% ipython --no-banner

In [1]: import numpy as np

In [2]: np.set_printoptions(precision=2, suppress=True, linewidth=140, floatmode="fixed")

In [3]: rnd = lambda a: np.round(a, 2) + 0

In [4]: W0 = np.loadtxt("dump.csv", delimiter=",")

In [5]: print(W0)
[[ 53.00   1.00   0.00   0.00   1.00   3.00   2.00   1.00   2.00]
 [  0.00  23.00   3.00   2.00   2.00   0.00   3.00   2.00   3.00]
 [  0.00   2.00  13.00   1.00   2.00   2.00   0.00   1.00   1.00]
 [  2.00   0.00   0.00  51.00   3.00   2.00   0.00   1.00   3.00]
 [  2.00   3.00   0.00   0.00 -50.00   1.00   3.00   1.00   1.00]
 [  3.00   1.00   3.00   1.00   3.00  21.00   2.00   1.00   2.00]
 [  2.00   0.00   1.00   0.00   2.00   2.00  23.00   3.00   0.00]
 [  1.00   1.00   2.00   1.00   2.00   1.00   0.00 -37.00   2.00]
 [  2.00   0.00   0.00   0.00   2.00   1.00   2.00   3.00  12.00]]

In [6]: x = np.array([1, 1, 0, 0, 1, 5, 1, 5, 1])

In [7]: print(W0 * x)
[[  53.00    1.00    0.00    0.00    1.00   15.00    2.00    5.00    2.00]
 [   0.00   23.00    0.00    0.00    2.00    0.00    3.00   10.00    3.00]
 [   0.00    2.00    0.00    0.00    2.00   10.00    0.00    5.00    1.00]
 [   2.00    0.00    0.00    0.00    3.00   10.00    0.00    5.00    3.00]
 [   2.00    3.00    0.00    0.00  -50.00    5.00    3.00    5.00    1.00]
 [   3.00    1.00    0.00    0.00    3.00  105.00    2.00    5.00    2.00]
 [   2.00    0.00    0.00    0.00    2.00   10.00   23.00   15.00    0.00]
 [   1.00    1.00    0.00    0.00    2.00    5.00    0.00 -185.00    2.00]
 [   2.00    0.00    0.00    0.00    2.00    5.00    2.00   15.00   12.00]]

In [8]: print(W0 @ np.ones(9))
[ 63.00  38.00  22.00  62.00 -39.00  37.00  33.00 -27.00  22.00]
